% python3 -q
>>> import numpy as np
>>> import numpy.linalg as la
>>> np.set_printoptions(suppress=True, linewidth=100)
>>> def tidy(a):
...     return np.round(a, 2) + 0
... 
>>> m1 = np.loadtxt("out13.csv", delimiter=",")
>>> m1
array([[ 3.,  0., -1.,  3., -3.],
       [-3.,  3.,  0., -1.,  3.],
       [ 3., -3.,  3.,  0., -1.],
       [-1.,  3., -3.,  3.,  0.],
       [ 0., -1.,  3., -3.,  3.]])
>>> theta = np.radians(72)
>>> Rm = np.eye(5)
>>> Rm[2, 2] = Rm[0, 0] = np.cos(theta)
>>> Rm[2, 0], Rm[0, 2] = -np.sin(theta), np.sin(theta)
>>> tidy(Rm)
array([[ 0.31,  0.  ,  0.95,  0.  ,  0.  ],
       [ 0.  ,  1.  ,  0.  ,  0.  ,  0.  ],
       [-0.95,  0.  ,  0.31,  0.  ,  0.  ],
       [ 0.  ,  0.  ,  0.  ,  1.  ,  0.  ],
       [ 0.  ,  0.  ,  0.  ,  0.  ,  1.  ]])
>>> B = m1 @ Rm.T
>>> tidy(np.abs(B - m1).max(axis=0))
array([3.02, 0.  , 4.93, 0.  , 0.  ])
>>> print(np.allclose(m1 @ m1.T, B @ B.T))
True
>>> tidy(la.svd(m1, compute_uv=False)), tidy(la.svd(B, compute_uv=False))
(array([8.22, 8.22, 2.  , 0.68, 0.68]), array([8.22, 8.22, 2.  , 0.68, 0.68]))
>>> tidy(la.det(Rm)), tidy(np.trace(Rm))
(np.float64(1.0), np.float64(3.62))
>>> np.einsum("ij,ji->", m1, m1)
np.float64(15.0)
>>> print(tidy(np.poly(m1)))
[   1.  -15.  105. -225.  165.  -62.]
>>> np.einsum("ii->", m1)
np.float64(15.0)
>>> tidy(la.det(2 * m1)), tidy(la.det(m1))
(np.float64(1984.0), np.float64(62.0))
>>> tidy(la.det(m1.T))
np.float64(62.0)
>>> print(tidy(la.eigvals(m1).sum().real))
15.0
>>> B = np.array([[-3, 2, -3],
...     [-3, 3, 1],
...     [-1, 1, 3],
...     [-2, -1, -3],
...     [3, -2, -3],
...     [2, 2, 1],
...     [1, 3, 3]])
>>> Z = np.array([[3, 0, -1, 0, 2, 0], [-4, 3, -1, 0, 0, -2], [-5, -5, -4, 3, -2, -5]])
>>> W0 = B @ Z
>>> W0
array([[ -2,  21,  13,  -9,   0,  11],
       [-26,   4,  -4,   3,  -8, -11],
       [-22, -12, -12,   9,  -8, -17],
       [ 13,  12,  15,  -9,   2,  17],
       [ 32,   9,  11,  -9,  12,  19],
       [ -7,   1,  -8,   3,   2,  -9],
       [-24,  -6, -16,   9,  -4, -21]])
>>> # null space of dimension 3
>>> print(la.matrix_rank(W0, rtol=0.1))
3
>>> tidy(la.norm(W0, 1)), tidy(la.norm(W0, np.inf))
(np.float64(126.0), np.float64(92.0))
>>> tidy(la.norm(W0[2] - W0[0]))
np.float64(57.32)
>>> la.norm(W0, axis=1).argmax()
np.int64(4)
>>> J = np.load("case15.npy")
>>> J
array([[ 1,  0,  3,  1,  3,  0,  2],
       [ 3, 12,  0,  2,  0,  3,  3],
       [ 3,  0, 22,  3,  1,  1,  3],
       [ 3,  3,  3, 10,  1,  0,  1],
       [ 1,  0,  1,  1, 32,  2,  3],
       [ 3,  0,  0,  1,  3, 51,  3],
       [ 0,  3,  1,  2,  0,  2, 31]])
>>> tidy(np.abs(la.svd(J)[2][-1]))
array([0.95, 0.2 , 0.11, 0.2 , 0.02, 0.05, 0.04])
>>> la.matrix_rank(J, rtol=0.1)
np.int64(6)
>>> tidy(la.norm(J, 2) / la.norm(J))
np.float64(0.7)
>>> print([round(float(x), 2) for x in la.svd(J, compute_uv=False)[:3]])
[51.99, 33.42, 30.39]
>>> round(np.log10(la.cond(J)))
2
>>> q, V = la.qr(J[:, :1])[0], la.qr(J[:, 1:])[0]
>>> sv = la.svd(q.T @ V, compute_uv=False)
>>> print(tidy(la.norm(q @ q.T - V @ V.T, 2)))
1.0
>>> tidy(sv)
array([1.])
>>> print(tidy(np.degrees(np.arccos(sv.clip(0, 1)))))
[4.41]
>>> (sv > 0.9).sum()
np.int64(1)
>>> x = np.array([1, -3, -1, -1, -2, -1, 2])
>>> h = np.maximum(J @ x, 0)
>>> tidy(np.tanh(J @ x))
array([-1., -1., -1., -1., -1., -1.,  1.])
>>> x = np.array([-1, 0, 2, 0, -2, 1, 0])
>>> rhs = J @ x
>>> rhs
array([ -1,   0,  40,   1, -61,  42,   4])
>>> tidy(la.solve(J, rhs))
array([-1.,  0.,  2.,  0., -2.,  1.,  0.])
>>> tidy(la.solve(J, J[:, 6]))
array([0., 0., 0., 0., 0., 0., 1.])
>>> data = np.array([[6.0, 6.0, -2.0, 6.0, 2.0, -2.0, 6.0, 0.0],
...     [6.0, 11.0, -3.0, 9.0, 3.0, -3.0, 9.0, 0.0],
...     [-2.0, -3.0, 3.0, -3.0, -1.0, 1.0, -3.0, 0.0],
...     [6.0, 9.0, -3.0, 11.0, 3.0, -3.0, 9.0, 0.0],
...     [2.0, 3.0, -1.0, 3.0, 3.0, -1.0, 3.0, 0.0],
...     [-2.0, -3.0, 1.0, -3.0, -1.0, 3.0, -3.0, 0.0],
...     [6.0, 9.0, -3.0, 9.0, 3.0, -3.0, 11.0, 0.0],
...     [0.0, 0.0, 0.0, 0.0, 0.0, 0.0, 0.0, 2.0]])
>>> # symmetric
>>> rng = np.random.default_rng(142359)
>>> B = data + rng.integers(-2, 3, (8, 1)) @ rng.integers(-2, 3, (1, 8))
>>> print(B)
[[ 6.  6. -2.  6.  2. -2.  6.  0.]
 [ 6. 11. -3.  9.  3. -3.  9.  0.]
 [-4. -3.  1. -7. -3. -1. -7.  2.]
 [ 4.  9. -5.  7.  1. -5.  5.  2.]
 [ 4.  3.  1.  7.  5.  1.  7. -2.]
 [-2. -3.  1. -3. -1.  3. -3.  0.]
 [ 8.  9. -1. 13.  5. -1. 15. -2.]
 [ 1.  0.  1.  2.  1.  1.  2.  1.]]
>>> B - data
array([[ 0.,  0.,  0.,  0.,  0.,  0.,  0.,  0.],
       [ 0.,  0.,  0.,  0.,  0.,  0.,  0.,  0.],
       [-2.,  0., -2., -4., -2., -2., -4.,  2.],
       [-2.,  0., -2., -4., -2., -2., -4.,  2.],
       [ 2.,  0.,  2.,  4.,  2.,  2.,  4., -2.],
       [ 0.,  0.,  0.,  0.,  0.,  0.,  0.,  0.],
       [ 2.,  0.,  2.,  4.,  2.,  2.,  4., -2.],
       [ 1.,  0.,  1.,  2.,  1.,  1.,  2., -1.]])
